% ipython --no-banner

In [1]: import numpy as np

In [2]: from numpy import linalg as LA

In [3]: np.set_printoptions(precision=2, suppress=True, linewidth=200)

In [4]: rnd = lambda a: np.round(a, 2) + 0

In [5]: W0 = np.array([[-1, 0, 1], [2, 3, 4], [5, 6, 7], [8, 9, 10]])

In [6]: W0
Out[6]: 
array([[-1,  0,  1],
       [ 2,  3,  4],
       [ 5,  6,  7],
       [ 8,  9, 10]])

In [7]: left, s, vt = LA.svd(W0)

In [8]: evecs = vt[:(s > 1e-8).sum()]

In [9]: rng = np.random.default_rng(91474)

In [10]: vec = W0[0] + -2 * W0[3] + rng.integers(2) * np.eye(3)[2]

In [11]: vec
Out[11]: array([-17., -18., -19.])

In [12]: LA.matrix_rank(np.vstack([W0, vec]))
Out[12]: np.int64(2)

In [13]: rnd(evecs.T @ evecs)
Out[13]: 
array([[ 0.83,  0.33, -0.17],
       [ 0.33,  0.33,  0.33],
       [-0.17,  0.33,  0.83]])

In [14]: rnd(np.diag(evecs.T @ evecs))
Out[14]: array([0.83, 0.33, 0.83])

In [15]: rnd(LA.norm(vec - evecs.T @ evecs @ vec))
Out[15]: np.float64(0.0)

In [16]: left, s, vt = LA.svd(W0)

In [17]: np.argmax(s[:-1] / (s[1:] + 1e-6)) + 1
Out[17]: np.int64(2)

In [18]: M2 = left[:, :2] @ np.diag(s[:2]) @ vt[:2]

In [19]: rnd(LA.norm(W0 - M2, 2)), rnd(s[2])
Out[19]: (np.float64(0.0), np.float64(0.0))

In [20]: rnd(M2)
Out[20]: 
array([[-1.,  0.,  1.],
       [ 2.,  3.,  4.],
       [ 5.,  6.,  7.],
       [ 8.,  9., 10.]])

In [21]: rnd(LA.norm(W0 - M2) / LA.norm(W0))
Out[21]: np.float64(0.0)

In [22]: rk = LA.matrix_rank(W0)

In [23]: rk
Out[23]: np.int64(2)

In [24]: ns = LA.svd(W0)[2][rk:].T

In [25]: rnd(W0 @ ns)
Out[25]: 
array([[0.],
       [0.],
       [0.],
       [0.]])

In [26]: [int(LA.matrix_rank(W0[:, :j + 1])) for j in range(3)]
Out[26]: [1, 2, 2]

In [27]: LA.matrix_rank(W0.T @ W0), LA.matrix_rank(W0 @ W0.T)
Out[27]: (np.int64(2), np.int64(2))

In [28]: [int(LA.matrix_rank(np.delete(W0, i, axis=0))) for i in range(4)]
Out[28]: [2, 2, 2, 2]

In [29]: rnd(ns[:, 0] / ns[np.abs(ns[:, 0]).round(6).argmax(), 0])
Out[29]: array([-0.5,  1. , -0.5])
